$ python3 -q
>>> import numpy as np
>>> from numpy import linalg as LA
>>> np.set_printoptions(suppress=True, linewidth=140)
>>> m1 = np.load("out10.npy")
>>> m1.round(2)
array([[ 0.68, -0.44,  0.12, -0.12],
       [-0.44,  0.28, -0.08,  0.08],
       [ 0.12, -0.08,  0.02, -0.02],
       [-0.12,  0.08, -0.02,  0.02]])
>>> # a projection of rank 1
>>> vec = np.array([5, 2, 3, 2])
>>> np.round(np.eye(4) - m1, 2)
array([[ 0.32,  0.44, -0.12,  0.12],
       [ 0.44,  0.72,  0.08, -0.08],
       [-0.12,  0.08,  0.98,  0.02],
       [ 0.12, -0.08,  0.02,  0.98]])
>>> np.trace(m1)
np.float64(1.0)
>>> [round(float(x), 2) for x in LA.svd(m1, compute_uv=False)[:3]]
[1.0, 0.0, 0.0]
>>> LA.cond(m1) > 100
np.True_
>>> U, sv, VT = LA.svd(m1)
>>> vecs = VT[:(sv > 1e-8).sum()]
>>> rng = np.random.default_rng(273907)
>>> vec = m1[1] + 3 * m1[3] + rng.integers(2) * np.eye(4)[0]
>>> vec.round(2)
array([-0.79,  0.51, -0.14,  0.14])
>>> LA.matrix_rank(np.vstack([m1, vec]))
np.int64(1)
>>> np.allclose(vecs.T @ vecs @ vec, vec)
True
>>> np.round(vecs.T @ vecs, 2)
array([[ 0.68, -0.44,  0.12, -0.12],
       [-0.44,  0.28, -0.08,  0.08],
       [ 0.12, -0.08,  0.02, -0.02],
       [-0.12,  0.08, -0.02,  0.02]])
>>> t = np.radians(90)
>>> Rm = np.eye(4)
>>> Rm[3, 3] = Rm[0, 0] = np.cos(t)
>>> Rm[3, 0], Rm[0, 3] = -np.sin(t), np.sin(t)
>>> Rm.round(2) + 0
array([[ 0.,  0.,  0.,  1.],
       [ 0.,  1.,  0.,  0.],
       [ 0.,  0.,  1.,  0.],
       [-1.,  0.,  0.,  0.]])
>>> B = m1 @ Rm.T
>>> np.round(np.abs(B - m1).max(axis=0), 2)
array([0.79, 0.  , 0.  , 0.56])
>>> B.round(2)
array([[-0.12, -0.44,  0.12, -0.68],
       [ 0.08,  0.28, -0.08,  0.44],
       [-0.02, -0.08,  0.02, -0.12],
       [ 0.02,  0.08, -0.02,  0.12]])
>>> np.allclose(LA.norm(m1, axis=1), LA.norm(B, axis=1))
True
>>> E = np.load("test3.npy")
>>> E.round(2) + 0
array([[ 0.1 ,  2.17, -0.99, -0.72,  3.  ,  2.63, -0.52,  1.47, -0.35,  0.49],
       [ 0.35,  0.94, -0.2 , -1.21,  2.51,  3.17, -1.93,  1.48, -0.44,  0.02],
       [-0.56,  0.87, -0.85,  1.46, -1.15, -2.9 ,  3.12, -1.05,  0.43,  0.58],
       [-0.16, -1.93,  0.83,  0.85, -2.95, -2.8 ,  0.85, -1.5 ,  0.38, -0.39],
       [ 0.04,  2.4 , -1.14, -0.59,  3.03,  2.43, -0.18,  1.43, -0.32,  0.58],
       [-0.32,  3.13, -1.78,  0.32,  2.49,  0.71,  1.84,  0.84, -0.06,  1.  ],
       [-0.49,  0.07, -0.4 ,  1.41, -1.83, -3.15,  2.7 , -1.3 ,  0.45,  0.33],
       [-0.56,  2.61, -1.7 ,  1.12,  0.93, -1.33,  3.16, -0.1 ,  0.22,  1.02],
       [ 0.46,  0.17,  0.26, -1.38,  2.01,  3.19, -2.55,  1.35, -0.46, -0.25],
       [ 0.57, -2.58,  1.69, -1.14, -0.87,  1.39, -3.18,  0.13, -0.23, -1.01],
       [-0.13, -2.06,  0.91,  0.79, -2.98, -2.72,  0.69, -1.49,  0.37, -0.44],
       [-0.47,  3.04, -1.84,  0.76,  1.82, -0.31,  2.63,  0.4 ,  0.08,  1.07],
       [ 0.1 ,  2.18, -0.99, -0.72,  3.  ,  2.63, -0.52,  1.47, -0.35,  0.49],
       [-0.6 ,  1.77, -1.31,  1.39, -0.22, -2.33,  3.34, -0.66,  0.36,  0.83],
       [-0.57,  2.54, -1.67,  1.16,  0.81, -1.45,  3.2 , -0.16,  0.24,  1.01],
       [ 0.52, -2.86,  1.79, -0.96, -1.38,  0.85, -2.94, -0.14, -0.16, -1.06],
       [ 0.03,  2.43, -1.17, -0.57,  3.03,  2.39, -0.12,  1.42, -0.32,  0.6 ],
       [-0.55,  2.68, -1.73,  1.08,  1.05, -1.21,  3.11, -0.04,  0.21,  1.03],
       [-0.31, -1.18,  0.34,  1.14, -2.64, -3.12,  1.71, -1.5 ,  0.43, -0.1 ],
       [-0.4 ,  3.12, -1.83,  0.56,  2.16,  0.17,  2.29,  0.61,  0.01,  1.05],
       [-0.23,  3.05, -1.67,  0.07,  2.75,  1.24,  1.34,  1.05, -0.14,  0.92],
       [-0.39,  3.13, -1.83,  0.53,  2.21,  0.25,  2.23,  0.65,  0.  ,  1.05],
       [ 0.6 , -2.01,  1.43, -1.34, -0.06,  2.11, -3.34,  0.53, -0.33, -0.89],
       [-0.58,  2.46, -1.64,  1.2 ,  0.68, -1.58,  3.24, -0.23,  0.26,  0.99],
       [ 0.35, -3.14,  1.8 , -0.41, -2.38, -0.52, -2.01, -0.76,  0.04, -1.02],
       [-0.12, -2.11,  0.94,  0.76, -2.99, -2.68,  0.62, -1.48,  0.36, -0.46],
       [-0.42, -0.51, -0.06,  1.32, -2.24, -3.2 ,  2.3 , -1.42,  0.45,  0.13],
       [ 0.48,  0.  ,  0.36, -1.4 ,  1.88,  3.16, -2.66,  1.32, -0.45, -0.3 ],
       [ 0.14,  2.03, -0.89, -0.8 ,  2.97,  2.74, -0.73,  1.49, -0.37,  0.43],
       [-0.1 ,  2.8 , -1.45, -0.26,  2.97,  1.88,  0.6 ,  1.27, -0.24,  0.78],
       [-0.41, -0.61,  0.  ,  1.29, -2.31, -3.2 ,  2.22, -1.44,  0.45,  0.1 ],
       [ 0.07, -2.73,  1.39,  0.34, -2.99, -2.01, -0.43, -1.31,  0.26, -0.74],
       [ 0.05, -2.68,  1.35,  0.38, -3.01, -2.08, -0.34, -1.33,  0.27, -0.72],
       [ 0.51, -0.21,  0.48, -1.43,  1.72,  3.12, -2.79,  1.26, -0.45, -0.37],
       [-0.37,  3.14, -1.82,  0.46,  2.31,  0.4 ,  2.1 ,  0.71, -0.02,  1.03],
       [ 0.57, -0.96,  0.89, -1.46,  1.07,  2.86, -3.15,  1.02, -0.42, -0.6 ],
       [ 0.12,  2.12, -0.95, -0.75,  2.99,  2.68, -0.6 ,  1.48, -0.36,  0.47]])
>>> # rows and columns are dependent
>>> np.round(m1.ravel(order="F"), 2)
array([ 0.68, -0.44,  0.12, -0.12, -0.44,  0.28, -0.08,  0.08,  0.12, -0.08,  0.02, -0.02, -0.12,  0.08, -0.02,  0.02])
>>> np.round(m1.reshape(-1, 2), 2)
array([[ 0.68, -0.44],
       [ 0.12, -0.12],
       [-0.44,  0.28],
       [-0.08,  0.08],
       [ 0.12, -0.08],
       [ 0.02, -0.02],
       [-0.12,  0.08],
       [-0.02,  0.02]])
>>> np.round(m1.reshape(2, -1), 2)
array([[ 0.68, -0.44,  0.12, -0.12, -0.44,  0.28, -0.08,  0.08],
       [ 0.12, -0.08,  0.02, -0.02, -0.12,  0.08, -0.02,  0.02]])
>>> blk = m1.reshape(4, 2, -1)
>>> blk.shape
(4, 2, 2)
>>> np.einsum("ihd,jhd->hij", blk, blk).shape
(2, 4, 4)
>>> z = E[:, 8] > np.median(E[:, 8])
>>> r0 = E[z].mean(axis=0) - E[~z].mean(axis=0)
>>> r0.round(2)
array([-0.49, -0.99,  0.12,  1.63, -3.11, -4.12,  2.7 , -1.89,  0.58,  0.06])
>>> round(float((((E - E.mean(axis=0)) @ r0 > 0) == z).mean()), 2)
0.97
>>> U, sv, VT = LA.svd(E)
>>> vecs = VT[:(sv > 1e-8).sum()]
>>> vec = E[10] + 5 * E[23] + rng.integers(2) * np.eye(10)[3]
>>> vec.round(2)
array([ -3.03,  10.22,  -7.26,   7.78,   0.42, -10.6 ,  16.87,  -2.64,   1.65,   4.5 ])
>>> np.allclose(vecs.T @ vecs @ vec, vec)
False
>>> np.round(LA.norm(vec - vecs.T @ vecs @ vec), 2)
np.float64(0.96)
>>> np.round(E.sum(axis=0), 2)
array([ -2.69,  23.32, -13.44,   3.24,  17.39,   3.4 ,  15.29,   5.47,  -0.21,   7.63])
>>> np.count_nonzero(E)
np.int64(370)
>>> np.round(E.mean(axis=0), 2)
array([-0.07,  0.63, -0.36,  0.09,  0.47,  0.09,  0.41,  0.15, -0.01,  0.21])
>>> E.shape
(37, 10)
>>> M = np.load("w.npy")
>>> M
array([[-12, -12,  -6,  12, -18,  -6],
       [-18, -18,  -9,  18, -27,  -9],
       [ -4,  -4,  -2,   4,  -6,  -2],
       [ -6,  -6,  -3,   6,  -9,  -3],
       [-16, -16,  -8,  16, -24,  -8],
       [-18, -18,  -9,  18, -27,  -9],
       [-14, -14,  -7,  14, -21,  -7],
       [ -2,  -2,  -1,   2,  -3,  -1]])
>>> C2 = M.T @ M
>>> C2
array([[ 1300,  1300,   650, -1300,  1950,   650],
       [ 1300,  1300,   650, -1300,  1950,   650],
       [  650,   650,   325,  -650,   975,   325],
       [-1300, -1300,  -650,  1300, -1950,  -650],
       [ 1950,  1950,   975, -1950,  2925,   975],
       [  650,   650,   325,  -650,   975,   325]])
>>> np.trace(C2), (M ** 2).sum()
(np.int64(7475), np.int64(7475))
>>> K = np.loadtxt("arr.csv", delimiter=",")
>>> K
array([[ 0.9 ,  0.8 ,  0.1 , -0.8 ,  0.7 , -0.7 ,  0.5 , -1.2 , -0.3 , -0.63],
       [-0.2 , -0.1 , -0.5 ,  0.7 ,  0.  , -1.3 , -0.3 , -0.1 , -1.4 , -2.8 ],
       [ 0.2 ,  0.1 , -1.  ,  0.6 , -2.2 , -0.9 , -1.5 , -0.2 , -0.3 , -0.64],
       [-0.7 , -0.5 , -0.1 , -0.9 , -0.1 , -0.6 ,  1.2 , -0.9 ,  2.  ,  4.06],
       [ 1.2 , -0.5 , -1.4 ,  0.7 , -0.6 , -0.5 , -1.3 , -2.  ,  1.8 ,  3.69],
       [-0.8 , -2.4 ,  0.1 ,  2.2 ,  1.4 , -0.5 ,  0.  , -1.1 ,  0.3 ,  0.55],
       [-1.2 , -0.9 ,  0.8 ,  0.5 ,  0.5 ,  0.8 , -1.3 , -1.  , -0.7 , -1.45],
       [-0.6 , -0.5 , -1.3 , -1.  , -0.1 ,  0.4 ,  0.1 ,  1.  ,  0.  , -0.04],
       [-0.5 , -0.9 ,  0.3 , -0.3 ,  0.3 , -0.3 , -1.3 ,  2.4 ,  0.6 ,  1.21],
       [-1.4 ,  0.8 ,  0.6 , -0.1 ,  0.7 ,  0.6 , -2.5 ,  1.3 , -1.1 , -2.21],
       [-0.3 , -1.1 ,  1.1 ,  0.  ,  0.9 , -0.1 ,  0.2 ,  0.7 ,  1.8 ,  3.52],
       [ 0.1 ,  1.6 ,  0.9 ,  0.7 ,  1.1 ,  2.9 ,  0.8 , -0.6 , -0.6 , -1.14],
       [ 0.  ,  0.  , -0.8 , -0.8 , -1.1 , -2.1 , -1.3 ,  1.4 ,  0.1 ,  0.23],
       [-1.2 , -0.3 , -0.3 ,  0.4 ,  1.  ,  2.7 , -0.3 ,  2.  ,  0.1 ,  0.14],
       [-0.5 , -1.6 ,  0.1 ,  0.2 , -0.1 ,  0.3 , -0.5 ,  0.5 , -1.8 , -3.74],
       [ 0.8 ,  1.1 ,  3.4 , -0.1 , -1.  , -0.1 ,  1.3 ,  0.3 , -0.1 , -0.15],
       [-1.3 , -0.4 ,  0.4 , -0.6 , -0.2 ,  0.1 , -0.1 , -0.8 ,  0.3 ,  0.56],
       [-0.9 ,  1.  , -0.3 , -0.6 ,  0.8 , -0.4 ,  0.5 , -1.  , -1.2 , -2.33],
       [-0.4 ,  1.1 , -0.6 ,  0.5 , -0.1 ,  0.4 ,  1.  , -0.6 ,  1.2 ,  2.39],
       [ 0.2 ,  0.4 ,  0.3 ,  0.5 ,  1.5 ,  0.3 ,  0.6 ,  0.9 ,  1.1 ,  2.19],
       [ 0.4 ,  0.  , -0.3 ,  0.5 ,  0.5 ,  0.6 , -0.2 ,  0.6 ,  1.3 ,  2.6 ],
       [-0.5 ,  0.9 , -2.2 ,  0.  , -0.3 ,  1.  , -0.3 ,  0.7 ,  0.5 ,  0.99],
       [ 1.  ,  0.4 , -1.3 ,  1.1 ,  0.9 ,  1.8 , -1.1 ,  1.1 ,  0.2 ,  0.3 ],
       [-0.3 , -1.1 ,  1.  ,  1.  , -1.5 , -0.8 ,  1.  ,  0.6 ,  0.7 ,  1.43],
       [ 0.1 , -0.4 ,  2.1 , -0.3 ,  1.3 ,  0.6 , -0.7 ,  1.3 ,  0.2 ,  0.46],
       [ 0.4 , -0.3 ,  1.  ,  0.7 ,  0.8 , -1.9 , -1.3 , -0.5 , -2.1 , -4.22],
       [-1.1 ,  0.2 ,  1.6 ,  1.9 ,  0.1 ,  0.6 , -0.2 ,  1.3 , -1.1 , -2.18],
       [ 0.7 ,  0.3 ,  0.6 , -1.6 , -0.3 , -0.9 ,  0.8 ,  0.8 ,  0.6 ,  1.12],
       [-2.7 , -0.7 ,  0.3 , -1.7 ,  0.6 ,  0.3 , -0.1 , -2.2 ,  0.1 ,  0.18],
       [-0.9 , -1.4 , -0.4 ,  0.6 ,  1.5 , -2.8 ,  1.2 , -0.8 , -0.1 , -0.19],
       [ 0.3 , -0.8 ,  0.4 ,  0.3 ,  0.7 ,  1.2 ,  0.1 , -1.5 , -2.9 , -5.79],
       [ 1.9 , -1.2 ,  0.8 ,  0.1 ,  0.1 ,  1.1 ,  0.2 , -0.9 ,  2.  ,  4.02],
       [ 1.2 ,  1.5 ,  1.6 ,  0.3 , -0.6 , -1.5 ,  0.1 ,  1.1 ,  0.  ,  0.04],
       [ 0.9 ,  0.  ,  0.1 ,  0.7 , -0.1 , -0.1 , -0.7 , -0.8 , -0.6 , -1.21],
       [-1.  ,  0.3 , -0.9 ,  0.4 , -0.2 ,  1.  , -0.1 ,  1.9 , -1.2 , -2.47]])
>>> vec = np.array([2, 2, 1, 2, 2, 1, 0, 2, 1, 0])
>>> y = K @ vec
>>> np.round(LA.lstsq(K, y)[0], 2) + 0
array([2., 2., 1., 2., 2., 1., 0., 2., 1., 0.])
>>> np.round(LA.solve(K.T @ K, K.T @ y), 2) + 0
array([2., 2., 1., 2., 2., 1., 0., 2., 1., 0.])
>>> y = y + 0.3 * rng.normal(size=35)
>>> y.round(2)
array([  0.12,  -2.77,  -5.29,  -4.6 ,  -2.53,  -1.55,  -3.1 ,  -3.39,   2.47,   2.64,   2.8 ,   8.82,  -3.91,   6.87,  -4.14,   5.61,
        -5.93,  -3.53,   1.64,   9.18,   5.35,   1.47,   9.89,  -1.98,   6.29,  -1.03,   5.42,  -0.14, -12.78,  -5.56,  -3.19,   3.91,
         7.12,   0.24,   1.54])
>>> coef, *_ = LA.lstsq(K, y)
>>> np.round(LA.norm(y - K @ coef), 2)
np.float64(1.54)
>>> coef.round()
array([ 2.,  2.,  1.,  2.,  2.,  1.,  0.,  2.,  2., -1.])
>>> coef.round(2)
array([ 2.03,  2.  ,  0.93,  1.95,  1.99,  1.07,  0.04,  2.  ,  2.32, -0.67])
>>> Xs = (K - K.mean(axis=0)) / K.std(axis=0)
>>> np.argwhere(np.abs(Xs) > 2)
array([[ 2,  4],
       [ 5,  1],
       [ 5,  3],
       [ 9,  6],
       [11,  5],
       [13,  5],
       [15,  2],
       [21,  2],
       [23,  4],
       [26,  3],
       [27,  3],
       [28,  0],
       [28,  3],
       [29,  5],
       [30,  8],
       [30,  9],
       [31,  0]])
>>> np.round(Xs.std(axis=0), 2)
array([1., 1., 1., 1., 1., 1., 1., 1., 1., 1.])
>>> coef = LA.lstsq(np.delete(Xs, 4, axis=1), Xs[:, 4])[0]
>>> coef.round(2)
array([-0.15, -0.17,  0.1 ,  0.07,  0.31,  0.1 , -0.09,  0.76, -0.85])
>>> Xs = K - K.mean(axis=0)
>>> vecs = LA.svd(Xs)[2][:9]
>>> B = Xs - Xs @ vecs.T @ vecs
>>> LA.norm(B, axis=1).round(6).argmax()
np.int64(27)
>>> np.round(np.cov(Xs @ vecs.T, rowvar=False), 2) + 0
array([[6.85, 0.  , 0.  , 0.  , 0.  , 0.  , 0.  , 0.  , 0.  ],
       [0.  , 1.78, 0.  , 0.  , 0.  , 0.  , 0.  , 0.  , 0.  ],
       [0.  , 0.  , 1.4 , 0.  , 0.  , 0.  , 0.  , 0.  , 0.  ],
       [0.  , 0.  , 0.  , 1.34, 0.  , 0.  , 0.  , 0.  , 0.  ],
       [0.  , 0.  , 0.  , 0.  , 1.02, 0.  , 0.  , 0.  , 0.  ],
       [0.  , 0.  , 0.  , 0.  , 0.  , 0.89, 0.  , 0.  , 0.  ],
       [0.  , 0.  , 0.  , 0.  , 0.  , 0.  , 0.56, 0.  , 0.  ],
       [0.  , 0.  , 0.  , 0.  , 0.  , 0.  , 0.  , 0.48, 0.  ],
       [0.  , 0.  , 0.  , 0.  , 0.  , 0.  , 0.  , 0.  , 0.37]])
>>> X = np.loadtxt("data.csv", delimiter=",")
>>> X
array([[ 0.1 , -0.5 ,  0.1 , -0.99,  0.8 ],
       [ 1.1 ,  0.  ,  0.4 , -0.02, -0.5 ],
       [ 0.  , -1.  , -0.1 , -2.  ,  0.1 ],
       [ 1.3 ,  0.  ,  0.  ,  0.01, -1.3 ],
       [ 0.6 , -1.5 ,  0.5 , -2.98, -0.4 ],
       [ 1.6 ,  0.7 ,  0.1 ,  1.42,  1.  ],
       [ 0.4 ,  1.3 , -0.8 ,  2.61, -0.3 ],
       [-1.2 ,  1.3 , -0.3 ,  2.61,  0.6 ],
       [ 0.3 , -1.9 ,  0.9 , -3.78,  0.5 ],
       [-0.3 ,  0.2 , -0.4 ,  0.44,  0.2 ],
       [ 1.8 ,  1.6 ,  0.1 ,  3.2 ,  0.1 ],
       [-1.  ,  0.  ,  2.3 , -0.03,  0.3 ],
       [ 0.4 ,  1.7 ,  0.5 ,  3.38, -1.4 ],
       [-0.3 ,  0.3 , -0.8 ,  0.59,  0.8 ],
       [-0.7 ,  1.5 , -0.3 ,  3.03,  1.5 ],
       [ 1.2 ,  0.5 , -0.8 ,  0.99,  0.5 ],
       [-0.6 ,  1.6 ,  0.4 ,  3.23,  0.3 ],
       [ 0.3 ,  0.4 ,  0.3 ,  0.81,  0.6 ],
       [-3.3 ,  0.9 , -0.6 ,  1.82,  0.  ],
       [ 0.3 , -1.7 , -0.8 , -3.43,  0.2 ],
       [-0.5 , -0.9 , -1.  , -1.83, -0.9 ],
       [-1.8 ,  1.3 ,  0.  ,  2.58,  1.2 ],
       [-0.4 ,  0.1 ,  0.3 ,  0.22, -0.7 ],
       [-0.5 ,  0.  , -1.5 , -0.02, -1.1 ],
       [-1.4 ,  0.9 , -1.7 ,  1.82,  0.7 ],
       [-1.2 , -1.2 ,  1.1 , -2.41,  1.2 ],
       [-0.6 ,  0.6 ,  0.3 ,  1.2 ,  1.8 ],
       [-0.9 , -1.1 ,  0.5 , -2.2 ,  0.5 ],
       [ 1.1 ,  0.8 ,  0.3 ,  1.6 ,  0.3 ],
       [-0.2 ,  0.3 ,  0.3 ,  0.62,  0.2 ],
       [ 0.5 ,  2.5 ,  0.4 ,  5.01,  0.4 ],
       [ 0.9 , -0.9 , -0.2 , -1.77, -0.4 ],
       [ 0.3 ,  1.1 ,  1.4 ,  2.23,  0.6 ],
       [-0.2 ,  0.7 ,  0.8 ,  1.43,  0.3 ],
       [-0.7 ,  0.9 ,  1.3 ,  1.79, -1.  ],
       [-1.  , -0.8 ,  0.3 , -1.6 , -0.5 ]])
>>> Xs = X - X.mean(axis=0)
>>> U, sv, VT = LA.svd(Xs, full_matrices=False)
>>> np.round(VT[0] * np.sign(VT[0, np.abs(VT[0]).argmax()]), 2)
array([-0.02,  0.45, -0.01,  0.89,  0.04])
>>> (np.sign(U[:, 0]) == np.sign(U[0, 0])).astype(int)
array([1, 1, 1, 1, 1, 0, 0, 0, 1, 1, 0, 1, 0, 0, 0, 0, 0, 0, 0, 1, 1, 0, 1, 1, 0, 1, 0, 1, 0, 0, 0, 1, 0, 0, 0, 1])
>>> np.searchsorted(np.cumsum(sv ** 2) / (sv ** 2).sum(), 0.9) + 1
np.int64(3)
>>> round((sv ** 2).sum() ** 2 / (sv ** 4).sum(), 2)
np.float64(1.84)
